$ python -q
>>> import numpy as np
>>> import numpy.linalg as la
>>> np.set_printoptions(precision=2, suppress=True, linewidth=100, floatmode="fixed")
>>> def tidy(a):
...     return np.round(a, 2) + 0
... 
>>> u = np.array([4, 4, 3, 5, 4])
>>> A = u[np.abs(np.subtract.outer(np.arange(5), np.arange(5)))]
>>> A
array([[4, 4, 3, 5, 4],
       [4, 4, 4, 3, 5],
       [3, 4, 4, 4, 3],
       [5, 3, 4, 4, 4],
       [4, 5, 3, 4, 4]])
>>> # equal to its transpose
>>> tidy(np.abs(la.svd(A)[2][-1]))
array([0.60, 0.37, 0.00, 0.37, 0.60])
>>> tidy(la.norm(A, 2) / la.norm(A))
np.float64(0.99)
>>> round(np.log10(la.cond(A)))
2
>>> np.argsort(-la.norm(A, axis=0).round(6), kind="stable")[:3]
array([0, 1, 3])
>>> la.matrix_rank(A, rtol=0.1)
np.int64(1)
>>> w, vecs = la.eigh(A)
>>> vec = np.array([3, 3, 8, -8, -8])
>>> tidy(vecs * np.maximum(w, 0) @ vecs.T)
array([[4.52, 3.73, 3.25, 4.45, 4.07],
       [3.73, 4.65, 3.65, 3.48, 4.45],
       [3.25, 3.65, 4.22, 3.65, 3.25],
       [4.45, 3.48, 3.65, 4.65, 3.73],
       [4.07, 4.45, 3.25, 3.73, 4.52]])
>>> np.abs(A).sum(axis=1).max(), tidy(np.abs(w).max())
(np.int64(20), np.float64(19.63))
>>> (np.sign(vecs[:, -1].round(6)) == np.sign(vecs[0, -1].round(6))).astype(int)
array([1, 1, 1, 1, 1])
>>> tidy(vec @ A @ vec / (vec @ vec)), tidy(w[0]), tidy(w[-1])
(np.float64(0.23), np.float64(-1.94), np.float64(19.63))
>>> [round(float(la.det(A[:i, :i])), 2) + 0 for i in range(1, 6)]
[4.0, 0.0, -4.0, -23.0, 50.0]
>>> (A + A.T) / 2
array([[4.00, 4.00, 3.00, 5.00, 4.00],
       [4.00, 4.00, 4.00, 3.00, 5.00],
       [3.00, 4.00, 4.00, 4.00, 3.00],
       [5.00, 3.00, 4.00, 4.00, 4.00],
       [4.00, 5.00, 3.00, 4.00, 4.00]])
>>> tidy(np.sort(np.abs(la.eigvals(A))))
array([ 0.62,  1.31,  1.62,  1.94, 19.63])
>>> la.matrix_power(A, 2)
array([[82, 79, 72, 80, 81],
       [79, 82, 71, 80, 80],
       [72, 71, 66, 71, 72],
       [80, 80, 71, 82, 79],
       [81, 80, 72, 79, 82]])
>>> mat = np.load("w.npy")
>>> mat
array([[-1.20, -0.61, -0.62,  1.15, -0.96, -1.25,  0.02,  1.34, -0.83,  0.71],
       [-1.34,  1.99,  0.07, -0.08,  0.47,  0.99,  0.47, -0.03,  0.80,  1.09],
       [-0.10,  0.37, -0.77,  0.21,  1.11, -0.75, -2.11,  0.50, -0.47, -1.22],
       [-0.39,  1.19,  1.09,  0.01,  1.02, -0.28, -0.26,  1.94, -0.36, -1.07],
       [-1.06,  0.80,  0.29,  0.92, -1.08,  0.07, -0.69, -1.72, -0.92,  0.93],
       [-0.91,  1.74,  0.40, -0.35, -1.93,  0.21,  0.18,  0.44, -0.93, -0.11],
       [-1.63, -0.38, -1.59, -0.74, -0.09,  1.52,  0.27,  0.80, -0.20, -0.21],
       [ 0.42,  0.54, -1.85,  0.38, -0.84,  0.05,  0.55, -1.61,  0.61,  1.00],
       [-1.23, -0.71,  0.59, -0.39,  0.84,  1.51,  0.67, -0.60,  0.10, -1.63],
       [ 1.22,  1.07, -0.87, -1.33, -1.01,  0.40, -0.57,  1.13, -0.89,  0.52],
       [-0.06, -0.39,  0.01,  0.29, -0.34, -2.11, -0.97, -0.50, -0.38,  1.69],
       [-0.07,  0.12,  2.26,  0.74,  0.59, -0.92,  0.04, -0.56, -0.80,  1.09],
       [-0.15,  1.45, -0.96,  0.29,  0.69, -0.67,  0.14,  0.71, -0.73,  1.97],
       [ 1.37,  0.48, -0.14, -0.63,  0.66,  1.05,  0.95,  1.62, -0.93, -0.72],
       [ 0.83, -0.77, -1.09,  0.09,  1.01, -1.66, -1.51, -0.67, -0.18, -0.01],
       [ 0.21, -0.62, -0.34,  0.26,  1.02,  0.02,  1.72,  1.78, -0.29,  1.07],
       [ 0.15, -1.87,  1.02, -0.66, -0.68, -0.01,  1.17,  0.87,  0.11, -1.18]])
>>> u, v = mat[9], mat[4]
>>> tidy(u @ u)
np.float64(9.0)
>>> tidy(u @ v)
np.float64(-1.04)
>>> pr = (u @ v) / (u @ u) * u
>>> tidy(pr)
array([-0.14, -0.12,  0.10,  0.15,  0.12, -0.05,  0.07, -0.13,  0.10, -0.06])
>>> tidy(la.norm(u + v) ** 2 + la.norm(u - v) ** 2)
np.float64(36.03)
>>> W0 = np.load("m.npy")
>>> W0
array([[ 41,  24,  -1,  16,  -7,  16, -29,  23,   1],
       [ 24,  21, -13,  17,  -1,   0, -17,  10,  -5],
       [ -1, -13,  27, -10,   1,  14,  -6,   9,  18],
       [ 16,  17, -10,  18,   6,  -6, -17,   8,   1],
       [ -7,  -1,   1,   6,  11, -10,  -4,  -1,   8],
       [ 16,   0,  14,  -6, -10,  20,  -8,  12,   4],
       [-29, -17,  -6, -17,  -4,  -8,  30, -21, -12],
       [ 23,  10,   9,   8,  -1,  12, -21,  17,   9],
       [  1,  -5,  18,   1,   8,   4, -12,   9,  18]])
>>> r = la.matrix_rank(W0)
>>> r
np.int64(3)
>>> null = la.svd(W0)[2][r:].T
>>> la.matrix_rank(W0.T @ W0), la.matrix_rank(W0 @ W0.T)
(np.int64(3), np.int64(3))
>>> null.shape
(9, 6)
>>> [int(la.matrix_rank(W0[:, :j + 1])) for j in range(9)]
[1, 2, 3, 3, 3, 3, 3, 3, 3]
>>> [int(la.matrix_rank(np.delete(W0, i, axis=0))) for i in range(9)]
[3, 3, 3, 3, 3, 3, 3, 3, 3]
>>> la.matrix_power(W0, 3)
array([[ 442472,  263892,   17846,  209338,  -23890,  147916, -365492,  272036,   69472],
       [ 263892,  180941,  -35966,  146914,   -9766,   58690, -211681,  147316,   14897],
       [  17846,  -35966,   99749,  -29519,    -827,   61086,  -36764,   45288,   66706],
       [ 209338,  146914,  -29519,  124481,     441,   39550, -175024,  118724,   17558],
       [ -23890,   -9766,    -827,     441,   14069,  -17986,    8276,  -11200,    6290],
       [ 147916,   58690,   61086,   39550,  -17986,   88072, -125430,  107328,   50946],
       [-365492, -211681,  -36764, -175024,    8276, -125430,  317021, -235416,  -80497],
       [ 272036,  147316,   45288,  118724,  -11200,  107328, -235416,  180068,   67536],
       [  69472,   14897,   66706,   17558,    6290,   50946,  -80497,   67536,   59897]])
>>> (W0 + W0.T) / 2
array([[ 41.00,  24.00,  -1.00,  16.00,  -7.00,  16.00, -29.00,  23.00,   1.00],
       [ 24.00,  21.00, -13.00,  17.00,  -1.00,   0.00, -17.00,  10.00,  -5.00],
       [ -1.00, -13.00,  27.00, -10.00,   1.00,  14.00,  -6.00,   9.00,  18.00],
       [ 16.00,  17.00, -10.00,  18.00,   6.00,  -6.00, -17.00,   8.00,   1.00],
       [ -7.00,  -1.00,   1.00,   6.00,  11.00, -10.00,  -4.00,  -1.00,   8.00],
       [ 16.00,   0.00,  14.00,  -6.00, -10.00,  20.00,  -8.00,  12.00,   4.00],
       [-29.00, -17.00,  -6.00, -17.00,  -4.00,  -8.00,  30.00, -21.00, -12.00],
       [ 23.00,  10.00,   9.00,   8.00,  -1.00,  12.00, -21.00,  17.00,   9.00],
       [  1.00,  -5.00,  18.00,   1.00,   8.00,   4.00, -12.00,   9.00,  18.00]])
>>> tidy(np.sort(np.abs(la.eigvals(W0))))
array([  0.00,   0.00,   0.00,   0.00,   0.00,   0.00,  34.96,  60.55, 107.49])
>>> np.allclose(W0 @ W0.T, W0.T @ W0)
True
>>> tidy(la.det(W0))
np.float64(0.0)
>>> np.abs(np.diag(la.qr(W0)[1])) > 1e-9
array([ True,  True,  True, False, False, False, False, False, False])
>>> np.allclose(W0[:-1].T @ la.lstsq(W0[:-1].T, W0[-1])[0], W0[-1])
True
>>> tidy(np.trace(la.pinv(W0) @ W0))
np.float64(3.0)
>>> Uu, sigma, Vh = la.svd(W0, full_matrices=False)
>>> np.allclose(Uu * sigma @ Vh, W0)
True
>>> tidy(np.cumsum(sigma ** 2) / np.sum(sigma ** 2))
array([0.70, 0.93, 1.00, 1.00, 1.00, 1.00, 1.00, 1.00, 1.00])
>>> tidy(sigma / sigma[0])
array([1.00, 0.56, 0.33, 0.00, 0.00, 0.00, 0.00, 0.00, 0.00])
>>> tidy(np.abs(Vh[0]))
array([0.59, 0.35, 0.04, 0.28, 0.02, 0.20, 0.50, 0.37, 0.11])
>>> Uu, sigma, Vh = la.svd(W0)
>>> vecs = Vh[:(sigma > 1e-8).sum()]
>>> rng = np.random.default_rng(1593)
>>> vec = W0[0] + 4 * W0[6] + rng.integers(2) * np.eye(9)[5]
>>> vec
array([-75.00, -44.00, -25.00, -52.00, -23.00, -15.00,  91.00, -61.00, -47.00])
>>> tidy(la.norm(vec - vecs.T @ vecs @ vec))
np.float64(0.78)
>>> np.allclose(vecs.T @ vecs @ vec, vec)
False
>>> F = np.load("mat.npy")
>>> F
array([[ 1, -1,  1, -1],
       [ 1,  0,  0,  0],
       [ 1,  1,  1,  1],
       [ 1,  2,  4,  8]])
>>> A2 = la.inv(F)
>>> tidy(la.det(F) * A2)
array([[  0.00,  12.00,   0.00,   0.00],
       [ -4.00,  -6.00,  12.00,  -2.00],
       [  6.00, -12.00,   6.00,   0.00],
       [ -2.00,   6.00,  -6.00,   2.00]])
>>> tidy(la.cond(F))
np.float64(17.32)
>>> tidy(A2)
array([[ 0.00,  1.00,  0.00,  0.00],
       [-0.33, -0.50,  1.00, -0.17],
       [ 0.50, -1.00,  0.50,  0.00],
       [-0.17,  0.50, -0.50,  0.17]])
>>> tidy(la.slogdet(F)[0])
np.float64(1.0)
>>> u = np.array([2, 0, -2])
>>> np.array([np.convolve(row, u, "same") for row in F])
array([[-2,  0,  0, -2],
       [ 0, -2,  0,  0],
       [ 2,  0,  0, -2],
       [ 4,  6, 12, -8]])
>>> np.polyval(u, F[2])
array([0, 0, 0, 0])
>>> np.cross(F[2, :3], F[3, :3])
array([ 2, -3,  1])
>>> np.trace(F)
np.int64(10)
>>> F @ F
array([[ 0, -2, -2, -8],
       [ 1, -1,  1, -1],
       [ 4,  2,  6,  8],
       [15, 19, 37, 67]])
>>> tidy(np.sort(np.abs(la.eigvals(F))))
array([0.85, 0.85, 2.00, 8.33])
>>> (F + F.T) / 2
array([[1.00, 0.00, 1.00, 0.00],
       [0.00, 0.00, 0.50, 1.00],
       [1.00, 0.50, 1.00, 2.50],
       [0.00, 1.00, 2.50, 8.00]])
>>> (F - F.T) / 2
array([[ 0.00, -1.00,  0.00, -1.00],
       [ 1.00,  0.00, -0.50, -1.00],
       [ 0.00,  0.50,  0.00, -1.50],
       [ 1.00,  1.00,  1.50,  0.00]])
>>> np.allclose(F, F.T)
False
>>> feats = np.array([[0, 0, -3, 0, 0, 0, 0, 0],
...     [0, 0, 0, 0, 0, 0, 0, 2],
...     [0, 0, 0, 0, 0, 0, 0, 0],
...     [0, 0, 0, 0, -3, 0, 0, 0],
...     [0, 2, 0, 0, 0, 0, 0, 0],
...     [-3, 0, 0, 0, 0, 0, 0, 0],
...     [0, 0, 0, 0, 0, 0, -3, 0],
...     [0, 0, 0, 0, 0, 2, 0, 0]])
>>> # 2 blocks once reordered
>>> r = la.matrix_rank(feats)
>>> r
np.int64(7)
>>> null = la.svd(feats)[2][r:].T
>>> [int(la.matrix_rank(feats[:i])) for i in range(1, len(feats) + 1)]
[1, 2, 2, 3, 4, 5, 6, 7]
>>> feats @ null
array([[0.00],
       [0.00],
       [0.00],
       [0.00],
       [0.00],
       [0.00],
       [0.00],
       [0.00]])
>>> [int(la.matrix_rank(feats[:, :j + 1])) for j in range(8)]
[1, 2, 3, 3, 4, 5, 6, 7]
>>> np.allclose(feats @ null, 0)
True
>>> null.shape
(8, 1)
>>> tidy(np.trace(la.pinv(feats) @ feats))
np.float64(7.0)
>>> np.allclose(feats[:-1].T @ la.lstsq(feats[:-1].T, feats[-1])[0], feats[-1])
False
>>> [round(float(x), 2) for x in la.svd(feats, compute_uv=False)[:3]]
[3.0, 3.0, 3.0]
>>> la.matrix_rank(feats, rtol=0.1)
np.int64(7)
>>> np.argsort(-la.norm(feats, axis=0).round(6), kind="stable")[:3]
array([0, 2, 4])
>>> tidy(la.norm(feats, 2) / la.norm(feats))
np.float64(0.43)
>>> tidy(la.det(feats))
np.float64(0.0)
>>> tidy(np.abs(la.eigvals(feats)).max())
np.float64(3.0)
>>> np.allclose(feats, feats.T)
False
>>> (feats - feats.T) / 2
array([[ 0.00,  0.00, -1.50,  0.00,  0.00,  1.50,  0.00,  0.00],
       [ 0.00,  0.00,  0.00,  0.00, -1.00,  0.00,  0.00,  1.00],
       [ 1.50,  0.00,  0.00,  0.00,  0.00,  0.00,  0.00,  0.00],
       [ 0.00,  0.00,  0.00,  0.00, -1.50,  0.00,  0.00,  0.00],
       [ 0.00,  1.00,  0.00,  1.50,  0.00,  0.00,  0.00,  0.00],
       [-1.50,  0.00,  0.00,  0.00,  0.00,  0.00,  0.00, -1.00],
       [ 0.00,  0.00,  0.00,  0.00,  0.00,  0.00,  0.00,  0.00],
       [ 0.00, -1.00,  0.00,  0.00,  0.00,  1.00,  0.00,  0.00]])
>>> tidy(np.sort(np.abs(la.eigvals(feats))))
array([0.00, 0.00, 0.00, 0.00, 0.00, 0.00, 0.00, 3.00])
>>> (feats + feats.T) / 2
array([[ 0.00,  0.00, -1.50,  0.00,  0.00, -1.50,  0.00,  0.00],
       [ 0.00,  0.00,  0.00,  0.00,  1.00,  0.00,  0.00,  1.00],
       [-1.50,  0.00,  0.00,  0.00,  0.00,  0.00,  0.00,  0.00],
       [ 0.00,  0.00,  0.00,  0.00, -1.50,  0.00,  0.00,  0.00],
       [ 0.00,  1.00,  0.00, -1.50,  0.00,  0.00,  0.00,  0.00],
       [-1.50,  0.00,  0.00,  0.00,  0.00,  0.00,  0.00,  1.00],
       [ 0.00,  0.00,  0.00,  0.00,  0.00,  0.00, -3.00,  0.00],
       [ 0.00,  1.00,  0.00,  0.00,  0.00,  1.00,  0.00,  0.00]])
>>> np.allclose(feats @ feats.T, feats.T @ feats)
False
>>> feats @ feats
array([[ 0,  0,  0,  0,  0,  0,  0,  0],
       [ 0,  0,  0,  0,  0,  4,  0,  0],
       [ 0,  0,  0,  0,  0,  0,  0,  0],
       [ 0, -6,  0,  0,  0,  0,  0,  0],
       [ 0,  0,  0,  0,  0,  0,  0,  4],
       [ 0,  0,  9,  0,  0,  0,  0,  0],
       [ 0,  0,  0,  0,  0,  0,  9,  0],
       [-6,  0,  0,  0,  0,  0,  0,  0]])
>>> A2 = feats + rng.integers(-2, 3, (8, 7)) @ rng.integers(-2, 3, (7, 8))
>>> A2
array([[  8,  -3,   2,  -4,  -4,   4,  -2,  12],
       [  2,  12,   2,   0,   1,  -9,  -4,  -6],
       [  1,  -5,   2,   1,  -2,  11,   1,   5],
       [ 12,   3,   7,  -2,  -7,   3,  -8,  11],
       [  5,  -5,   2,   1,  -1,   4,   3,  10],
       [  5,   0,   2,   0,   1, -15,   2,   7],
       [ -1,  -3,   2,  -9,  -2,   1,   8,   1],
       [ -1,  -7,  -4,   4,   2,   3,   0,   4]])
>>> la.matrix_rank(A2 - feats, tol=1e-8)
np.int64(7)
>>> A2 - feats
array([[  8,  -3,   5,  -4,  -4,   4,  -2,  12],
       [  2,  12,   2,   0,   1,  -9,  -4,  -8],
       [  1,  -5,   2,   1,  -2,  11,   1,   5],
       [ 12,   3,   7,  -2,  -4,   3,  -8,  11],
       [  5,  -7,   2,   1,  -1,   4,   3,  10],
       [  8,   0,   2,   0,   1, -15,   2,   7],
       [ -1,  -3,   2,  -9,  -2,   1,  11,   1],
       [ -1,  -7,  -4,   4,   2,   1,   0,   4]])
>>> np.abs(A2 - feats).sum(axis=1)
array([42, 38, 28, 50, 33, 35, 30, 23])
>>> K = np.tanh(np.array([[0.2, -0.7, 0.0, 0.4],
...     [-0.4, 0.4, -1.8, 0.4],
...     [1.1, -0.1, 1.1, -1.5],
...     [0.8, -0.4, 0.3, -0.4],
...     [0.3, -1.3, 1.5, 0.4],
...     [0.4, 0.1, -0.2, 1.1],
...     [0.0, -1.2, 1.1, -1.4],
...     [-1.3, -1.7, -1.6, 1.1],
...     [2.3, -0.7, -1.0, 0.1],
...     [0.3, -1.0, 0.9, 1.7],
...     [2.5, 0.6, 0.4, -0.1],
...     [-0.9, -0.9, -1.3, -0.9],
...     [-1.1, 1.4, 0.7, 0.2],
...     [0.4, 0.0, 1.3, -0.3],
...     [-0.9, -1.3, 0.0, 0.6],
...     [-1.7, 0.2, -0.8, 0.6],
...     [-2.0, 0.4, 1.0, 1.0]]) @ np.array([[-1.8, 1.1, -0.7, -0.5, -1.4],
...     [0.2, -1.5, -0.4, -0.9, -0.1],
...     [-0.2, -0.2, -0.2, -1.1, 1.2],
...     [0.5, -1.7, 1.3, 0.0, 1.2]]))
>>> tidy(K)
array([[-0.29,  0.53,  0.58,  0.49,  0.26],
       [ 0.88, -0.88,  0.76,  0.95, -0.82],
       [-0.99,  1.00, -0.99, -0.93, -0.96],
       [-0.94,  0.97, -0.75, -0.35, -0.83],
       [-0.72,  0.86,  0.49, -0.56,  0.96],
       [-0.11, -0.91,  0.82, -0.07,  0.47],
       [-0.82,  1.00, -0.92, -0.13, -0.24],
       [ 0.99, -0.41,  1.00,  1.00,  0.88],
       [-1.00,  1.00, -0.76,  0.52, -1.00],
       [-0.07, -0.85,  0.98, -0.24,  0.99],
       [-1.00,  0.96, -0.98, -0.98, -1.00],
       [ 0.85,  0.97,  0.08,  0.99, -0.86],
       [ 0.98, -1.00,  0.32, -0.90,  0.99],
       [-0.81,  0.60, -0.73, -0.93,  0.56],
       [ 0.93, -0.06,  0.96,  0.92,  0.97],
       [ 1.00, -1.00,  0.97,  0.91,  0.97],
       [ 1.00, -1.00,  0.98, -0.43,  1.00]])
>>> z = K[:, 3] > np.median(K[:, 3])
>>> u = K[z].mean(axis=0) - K[~z].mean(axis=0)
>>> ((K - K.mean(axis=0)) @ u > 0).astype(int)
array([1, 1, 0, 0, 0, 1, 0, 1, 0, 1, 0, 1, 1, 0, 1, 1, 1])
>>> tidy(u)
array([ 0.78, -0.38,  0.73,  1.32, -0.05])
